$ python -q
>>> import numpy as np
>>> np.set_printoptions(suppress=True, linewidth=160)
>>> def tidy(a):
...     return np.round(a, 3) + 0
... 
>>> M = np.load("case5.npy")
>>> M
array([[  0.085,  -8.162,   4.361,   2.058,  10.238],
       [  6.379,   5.54 , -12.467,   0.481,  14.265],
       [  7.577,  -1.963,   3.137,   6.112,  15.852],
       [  6.774,  -5.241,   1.395,  -2.919,   9.936],
       [ -2.645,  -0.995,   4.453,   1.022,   1.595],
       [ 14.854,  11.615, -17.705,   4.142,  12.253],
       [  6.231,   4.14 ,  -9.787,   1.41 ,   4.518],
       [-15.489,  -6.006,  11.538,   0.991, -13.399],
       [  2.457,   7.651,  -9.199,  -2.115,  -2.751],
       [ -6.   ,  -1.552,   3.464,   4.793,  -1.053],
       [ -2.621,  -6.695,   6.511,  -8.308, -10.602],
       [  8.583,  -6.492,   9.864,   4.575,  13.961],
       [  1.707,   0.216,  -0.809,  -2.713,  -4.114],
       [ -1.353,   6.033,  -8.041,   5.8  ,   4.118],
       [ -6.471,  13.533, -13.825, -10.526, -21.135],
       [  3.458,  11.289, -11.85 ,   3.226,   2.043],
       [  9.248,   3.984, -10.248,  -5.053,   0.348],
       [  1.182,   6.31 , -12.449,  -7.825,  -8.194],
       [ -6.002,  -2.962,   8.614,  -6.246, -12.02 ],
       [  5.055,   1.94 ,  -3.735,  14.745,  20.252]])
>>> x = np.array([-2, 0, -3, 2, -3])
>>> y = M @ x
>>> tidy(np.linalg.pinv(M) @ M)
array([[1., 0., 0., 0., 0.],
       [0., 1., 0., 0., 0.],
       [0., 0., 1., 0., 0.],
       [0., 0., 0., 1., 0.],
       [0., 0., 0., 0., 1.]])
>>> rng = np.random.default_rng(39)
>>> y = y + 0.3 * rng.normal(size=20)
>>> tidy(y)
array([-39.843, -17.102, -59.842, -53.64 , -11.161,  -4.965,   6.294,  39.114,  26.523,  14.476,   0.951, -79.556,   5.544,  25.633,  97.356,  28.811,   1.707,
        44.129,   9.545, -30.033])
>>> b, *_ = np.linalg.lstsq(M, y)
>>> tidy(M.T @ (y - M @ b))
array([0., 0., 0., 0., 0.])
>>> tidy(b)
array([-1.994, -0.046, -3.039,  2.024, -3.025])
>>> b.round()
array([-2., -0., -3.,  2., -3.])
